$ python3 -q
>>> import numpy as np
>>> np.set_printoptions(precision=2, suppress=True, linewidth=160, legacy="1.25")
>>> feats = -3 * np.eye(8) + np.eye(8, k=1)
>>> feats
array([[-3.,  1.,  0.,  0.,  0.,  0.,  0.,  0.],
       [ 0., -3.,  1.,  0.,  0.,  0.,  0.,  0.],
       [ 0.,  0., -3.,  1.,  0.,  0.,  0.,  0.],
       [ 0.,  0.,  0., -3.,  1.,  0.,  0.,  0.],
       [ 0.,  0.,  0.,  0., -3.,  1.,  0.,  0.],
       [ 0.,  0.,  0.,  0.,  0., -3.,  1.,  0.],
       [ 0.,  0.,  0.,  0.,  0.,  0., -3.,  1.],
       [ 0.,  0.,  0.,  0.,  0.,  0.,  0., -3.]])
>>> # triangular: eigenvalues sit on the diagonal
>>> A2 = feats[0, 0] * feats[1:] - np.outer(feats[1:, 0], feats[0])
>>> A2
array([[ 0.,  9., -3., -0., -0., -0., -0., -0.],
       [ 0., -0.,  9., -3., -0., -0., -0., -0.],
       [ 0., -0., -0.,  9., -3., -0., -0., -0.],
       [ 0., -0., -0., -0.,  9., -3., -0., -0.],
       [ 0., -0., -0., -0., -0.,  9., -3., -0.],
       [ 0., -0., -0., -0., -0., -0.,  9., -3.],
       [ 0., -0., -0., -0., -0., -0., -0.,  9.]])
>>> np.linalg.matrix_rank(A2), np.linalg.matrix_rank(feats)
(7, 8)
>>> feats[:, 0] / feats[0, 0]
array([ 1., -0., -0., -0., -0., -0., -0., -0.])
>>> def softmax(z):
...     e = np.exp(z - z.max(axis=-1, keepdims=True))
...     return e / e.sum(axis=-1, keepdims=True)
... 
>>> np.round(softmax(A2[5]), 2) + 0
array([0., 0., 0., 0., 0., 0., 1., 0.])
>>> np.round(softmax(A2[5] + 3), 2) + 0
array([0., 0., 0., 0., 0., 0., 1., 0.])
>>> att = A2 @ A2.T / np.sqrt(8)
>>> np.round(softmax(att + np.triu(np.full(att.shape, -np.inf), 1)), 2) + 0
array([[1., 0., 0., 0., 0., 0., 0.],
       [0., 1., 0., 0., 0., 0., 0.],
       [0., 0., 1., 0., 0., 0., 0.],
       [0., 0., 0., 1., 0., 0., 0.],
       [0., 0., 0., 0., 1., 0., 0.],
       [0., 0., 0., 0., 0., 1., 0.],
       [0., 0., 0., 0., 0., 0., 1.]])
>>> softmax(att).round(6).argmax(axis=1)
array([0, 1, 2, 3, 4, 5, 6])
>>> [int(np.linalg.matrix_rank(np.linalg.matrix_power(feats, p))) for p in range(1, 9)]
[8, 8, 8, 8, 8, 8, 8, 8]
>>> np.linalg.matrix_rank(feats - feats[0, 0] * np.eye(8))
7
>>> np.sort(np.linalg.eigvals(feats))
array([-3., -3., -3., -3., -3., -3., -3., -3.])
>>> rng = np.random.default_rng(27939)
>>> A2 = feats + rng.integers(-2, 3, (8, 6)) @ rng.integers(-2, 3, (6, 8))
>>> A2
array([[-11.,  -4.,  -2.,   2.,   2.,   0.,  -1.,   2.],
       [  5.,   1.,   9.,  14.,  -5.,   9.,   6.,   1.],
       [  4.,   7.,  -8.,  -3.,   5.,  -2., -10.,   2.],
       [ -2.,  -1.,   7.,  11.,  -2.,   5.,   9.,   0.],
       [ -2.,   9.,   1.,   6.,   2.,   6.,  -8.,   3.],
       [ -6.,   1.,  -1.,   2.,   5.,  -6.,   0.,   0.],
       [ -1.,   4.,   4.,   6.,   1.,   1.,   1.,   0.],
       [ -2.,   8.,   4.,   8.,   3.,   4.,   0.,  -2.]])
>>> A2 - feats
array([[ -8.,  -5.,  -2.,   2.,   2.,   0.,  -1.,   2.],
       [  5.,   4.,   8.,  14.,  -5.,   9.,   6.,   1.],
       [  4.,   7.,  -5.,  -4.,   5.,  -2., -10.,   2.],
       [ -2.,  -1.,   7.,  14.,  -3.,   5.,   9.,   0.],
       [ -2.,   9.,   1.,   6.,   5.,   5.,  -8.,   3.],
       [ -6.,   1.,  -1.,   2.,   5.,  -3.,  -1.,   0.],
       [ -1.,   4.,   4.,   6.,   1.,   1.,   4.,  -1.],
       [ -2.,   8.,   4.,   8.,   3.,   4.,   0.,   1.]])
>>> np.abs(A2 - feats).sum(axis=1)
array([22., 52., 39., 41., 39., 19., 22., 30.])
>>> np.round(np.linalg.svd(A2 - feats, compute_uv=False), 2) + 0
array([31.75, 21.46, 14.48,  7.01,  3.2 ,  0.81,  0.  ,  0.  ])
